$ ipython --no-banner

In [1]: import numpy as np

In [2]: np.set_printoptions(suppress=True, linewidth=160)

In [3]: feats = np.load("w.npy")

In [4]: print(feats)
[[ 7  6  7  4  5  5]
 [ 5  4  5  2  3  3]
 [ 0 -1  0 -3 -2 -2]
 [-3 -4 -3 -6 -5 -5]
 [ 3  2  3  0  1  1]
 [-2 -3 -2 -5 -4 -4]
 [ 4  3  4  1  2  2]
 [ 3  2  3  0  1  1]
 [ 2  1  2 -1  0  0]
 [ 5  4  5  2  3  3]
 [ 0 -1  0 -3 -2 -2]
 [ 3  2  3  0  1  1]]

In [5]: # column 2 repeats column 0

In [6]: print(np.linalg.matrix_rank(feats, rtol=0.1))
2

In [7]: print(np.linalg.cond(feats) > 100)
True

In [8]: cent = feats[[1, 4]].astype(float)

In [9]: for _ in range(7):
   ...:     labels = np.linalg.norm(feats[:, None] - cent, axis=-1).argmin(axis=1)
   ...:     cent = np.array([feats[labels == j].mean(axis=0) for j in range(2)])
   ...: 

In [10]: print(labels)
[0 0 1 1 0 1 0 0 0 0 1 0]

In [11]: print(np.abs(cent[1] - cent[0]).argmax())
0

In [12]: print(np.bincount(labels))
[8 4]

In [13]: U, sigma, vt = np.linalg.svd(feats)

In [14]: vecs = vt[:(sigma > 1e-8).sum()]

In [15]: rng = np.random.default_rng(78)

In [16]: vec = feats[5] + 3 * feats[7] + rng.integers(2) * np.eye(6)[0]

In [17]: print(vec)
[ 8.  3.  7. -5. -1. -1.]

In [18]: print(np.linalg.matrix_rank(np.vstack([feats, vec])))
3

In [19]: print(np.round(np.diag(vecs.T @ vecs), 2))
[0.41 0.18 0.41 0.55 0.23 0.23]

In [20]: J = np.load("m.npy")

In [21]: print(J)
[[ 0.9  -1.05  4.37 -0.26  4.71]
 [ 0.82  1.59 -7.59 -0.67 -5.83]
 [ 0.54  1.88 -4.54 -0.41 -3.29]
 [-1.73  1.23 -4.46  0.61 -5.74]
 [ 1.9  -0.83  3.   -0.72  4.54]
 [-2.39  2.03 -7.44  0.68 -9.22]]

In [22]: print(np.round(np.linalg.svd(J, compute_uv=False), 2))
[20.    4.    0.8   0.16  0.03]

In [23]: print(np.linalg.matrix_rank(J))
5

In [24]: print(np.unravel_index(np.abs(J).argmax(), J.shape))
(np.int64(5), np.int64(4))

In [25]: print(np.round(J.mean(axis=0), 2))
[ 0.01  0.81 -2.78 -0.13 -2.47]

In [26]: print(np.round(J.sum(axis=0), 2))
[  0.04   4.85 -16.66  -0.77 -14.83]

In [27]: print(np.round(J.sum(axis=1), 2))
[  8.67 -11.68  -5.82 -10.09   7.89 -16.34]

In [28]: def softmax(z):
    ...:     e = np.exp(z - z.max(axis=-1, keepdims=True))
    ...:     return e / e.sum(axis=-1, keepdims=True)
    ...: 

In [29]: print(np.round(softmax(J[5]), 2) + 0)
[0.01 0.79 0.   0.2  0.  ]

In [30]: print(np.round(softmax(10 * J[5]), 2) + 0)
[0. 1. 0. 0. 0.]

In [31]: att = J @ J.T / np.sqrt(5)

In [32]: print(np.round(softmax(att + np.triu(np.full(att.shape, -np.inf), 1)), 2) + 0)
[[1.   0.   0.   0.   0.   0.  ]
 [0.   1.   0.   0.   0.   0.  ]
 [0.   1.   0.   0.   0.   0.  ]
 [0.   0.99 0.   0.01 0.   0.  ]
 [0.78 0.   0.   0.   0.22 0.  ]
 [0.   0.   0.   0.   0.   1.  ]]

In [33]: print(np.round(softmax(att), 2) + 0)
[[0.94 0.   0.   0.   0.06 0.  ]
 [0.   0.   0.   0.   0.   1.  ]
 [0.   0.02 0.   0.   0.   0.98]
 [0.   0.   0.   0.   0.   1.  ]
 [0.78 0.   0.   0.   0.22 0.  ]
 [0.   0.   0.   0.   0.   1.  ]]

In [34]: print(softmax(att).round(6).argmax(axis=1))
[0 5 5 5 0 5]

In [35]: data = np.loadtxt("sample3.csv", delimiter=",")

In [36]: print(data)
[[-2.  0. -3.  0.  0.  2.  0.  0.  2.  0.]
 [ 0.  1.  0. -1.  2.  0.  1.  0.  0.  1.]
 [-2.  0.  0.  0.  0. -1.  0.  0.  0.  0.]
 [ 0. -2.  0.  1.  3.  0.  2.  0.  0.  3.]
 [ 0. -2.  0.  2. -1.  0.  2. -1.  0.  3.]
 [ 1.  0. -2.  0.  0.  0.  0.  0. -3.  0.]
 [ 0. -3.  0.  2.  1.  0.  0.  1.  0. -1.]
 [ 0.  3.  0.  3. -2.  0.  1.  2.  0. -3.]
 [-1.  0.  1.  0.  0.  3.  0.  0.  3.  0.]
 [ 0. -2.  0.  0.  0.  0. -3. -1.  0. -1.]]

In [37]: labels = rng.permutation(10)

In [38]: print(labels)
[9 7 4 8 0 1 2 5 6 3]

In [39]: M2 = data[labels][:, labels]

In [40]: print(round(np.linalg.det(M2), 2), round(np.linalg.det(data[labels]), 2))
-9920.0 -9920.0

In [41]: M = np.load("mat.npy")

In [42]: print(M)
[[ 0  0  0  0  0  0  0  0  0  0  0  0]
 [ 3  1  2  1  2  1  3  1  2  1  2  3]
 [ 6  2  4  2  4  2  6  2  4  2  4  6]
 [ 0  0  0  0  0  0  0  0  0  0  0  0]
 [-3 -1 -2 -1 -2 -1 -3 -1 -2 -1 -2 -3]
 [-3 -1 -2 -1 -2 -1 -3 -1 -2 -1 -2 -3]
 [-9 -3 -6 -3 -6 -3 -9 -3 -6 -3 -6 -9]]

In [43]: print(np.abs(np.diag(np.linalg.qr(M)[1])) > 1e-9)
[ True False False False False False False]

In [44]: print(np.round(np.trace(np.linalg.pinv(feats) @ feats), 2))
2.0

In [45]: U, sigma, vt = np.linalg.svd(M, full_matrices=False)

In [46]: print(np.round(np.sqrt((sigma ** 2).sum()), 2), round(float(np.linalg.norm(M)), 2))
27.71 27.71

In [47]: print(np.round(vt @ vt.T, 2) + 0)
[[1. 0. 0. 0. 0. 0. 0.]
 [0. 1. 0. 0. 0. 0. 0.]
 [0. 0. 1. 0. 0. 0. 0.]
 [0. 0. 0. 1. 0. 0. 0.]
 [0. 0. 0. 0. 1. 0. 0.]
 [0. 0. 0. 0. 0. 1. 0.]
 [0. 0. 0. 0. 0. 0. 1.]]

In [48]: print(np.round(np.abs(vt[0]), 2))
[0.43 0.14 0.29 0.14 0.29 0.14 0.43 0.14 0.29 0.14 0.29 0.43]

In [49]: print(np.round(sigma / sigma[0], 2) + 0)
[1. 0. 0. 0. 0. 0. 0.]

In [50]: print(np.round(U.T @ U, 2) + 0)
[[1. 0. 0. 0. 0. 0. 0.]
 [0. 1. 0. 0. 0. 0. 0.]
 [0. 0. 1. 0. 0. 0. 0.]
 [0. 0. 0. 1. 0. 0. 0.]
 [0. 0. 0. 0. 1. 0. 0.]
 [0. 0. 0. 0. 0. 1. 0.]
 [0. 0. 0. 0. 0. 0. 1.]]

In [51]: print(sigma.round(2) + 0)
[27.71  0.    0.    0.    0.    0.    0.  ]

In [52]: print(U.shape, sigma.shape, vt.shape)
(7, 7) (7,) (7, 12)

In [53]: print(np.abs(U[:, 0]).round(6).argmax())
6

In [54]: U, sigma, vt = np.linalg.svd(M)

In [55]: vecs = vt[:(sigma > 1e-8).sum()]

In [56]: vec = M[4] + 4 * M[0] + rng.integers(2) * np.eye(12)[2]

In [57]: print(vec)
[-3. -1. -2. -1. -2. -1. -3. -1. -2. -1. -2. -3.]

In [58]: print(np.allclose(vecs.T @ vecs @ vec, vec))
True

In [59]: print(np.linalg.matrix_rank(np.vstack([M, vec])))
1

In [60]: E = np.loadtxt("case4.csv", delimiter=",")

In [61]: print(E)
[[ -2.   0.  -3.   0.  -2.  -2.  -1.  -1.   1.  -2.  -2.  -1.]
 [ -2.  -3.  -4.   0.  -5.  -5.   2.  -2.   1.  -2.   0.   1.]
 [ -1.  -1.  -6.  -2.  -5.  -3.   2.  -2.   4.  -3.   1.   0.]
 [  2.  -2.  -5.  -5.  -6.  -5.   4.  -5.   6.  -4.  -2.   1.]
 [  0.   0.  -5.  -3.  -7.  -3.   3.  -4.   4.  -7.  -5.  -1.]
 [ -2.   2.  -6.  -6.  -5.  -3.   3.  -3.   3.  -6.  -8.   2.]
 [  1.   0.  -5.  -3.  -2.   0.   1.   0.   0.  -6.  -6.   0.]
 [  4.  -1.  -2.  -3.   0.  -2.   1.   1.  -2.  -6.  -6.   1.]
 [  6.  -2.  -1.  -2.  -2.  -5.  -2.   4.  -1.  -4.  -5.   4.]
 [  7.  -3.   2.  -2.  -5.  -3.  -3.   3.  -2.  -1.  -8.   1.]
 [  8.  -2.   3.   1.  -3.  -6.   0.   0.   0.  -3.  -9.   2.]
 [ 10.  -5.   0.   4.  -2.  -6.  -3.  -3.  -3.  -2.  -9.   1.]
 [ 10.  -8.  -3.   5.  -3.  -3.  -6.  -6.  -2.   1.  -6.   3.]
 [  9.  -7.  -3.   6.  -6.  -4.  -5.  -9.   0.  -2.  -7.   0.]
 [ 10.  -8.  -4.   6.  -7.  -4.  -3. -12.   2.  -2.  -4.   0.]
 [  9.  -7.  -1.   5.  -8.  -1.  -5. -11.   1.  -5.  -2.   0.]
 [  7.  -7.  -3.   3.  -7.   1.  -6.  -9.  -2.  -8.  -5.  -1.]
 [  8.  -8.  -1.   1.  -8.   1.  -7. -11.  -5.  -6.  -5.   1.]
 [ 10.  -5.  -3.   1.  -9.   4.  -4.  -9.  -4.  -7.  -6.   3.]
 [ 10.  -8.  -3.  -2. -11.   3.  -3.  -8.  -6.  -9.  -4.   6.]
 [ 11.  -5.   0.  -2. -14.   0.  -1.  -6.  -3.  -6.  -4.   6.]
 [ 13.  -4.   1.  -3. -13.  -1.  -2.  -7.  -5.  -5.  -3.   6.]
 [ 11.  -1.   4.   0. -12.  -1.  -4.  -6.  -2.  -6.  -1.   4.]
 [ 12.  -1.   6.  -2. -12.  -1.  -1.  -8.   0.  -8.  -2.   7.]
 [  9.  -1.   6.  -2.  -9.   0.   2.  -9.   3.  -6.  -2.   7.]
 [  7.   2.   4.  -2. -11.  -1.   0. -10.   1.  -3.  -3.   6.]
 [ 10.   4.   3.   1. -13.   2.  -2. -12.  -2.  -2.  -5.   6.]
 [ 11.   7.   6.  -2. -14.   1.  -1. -12.  -2.  -2.  -7.   3.]
 [  8.   8.   7.  -2. -14.  -1.   2. -15.  -1.  -2.  -7.   3.]]

In [62]: print(np.round(np.linalg.norm(E[1] - E[16]), 2))
18.28

In [63]: print(np.linalg.norm(E, axis=1).argmax())
28

In [64]: print(E[1] @ E[16])
68.0

In [65]: print(round(float(np.linalg.norm(E, 1)), 2), np.round(np.linalg.norm(E, np.inf), 2))
215.0 73.0

In [66]: print(round(float(np.linalg.norm(E, 2)), 2))
81.82

In [67]: print(np.round(np.linalg.norm(E, "nuc"), 2))
236.14
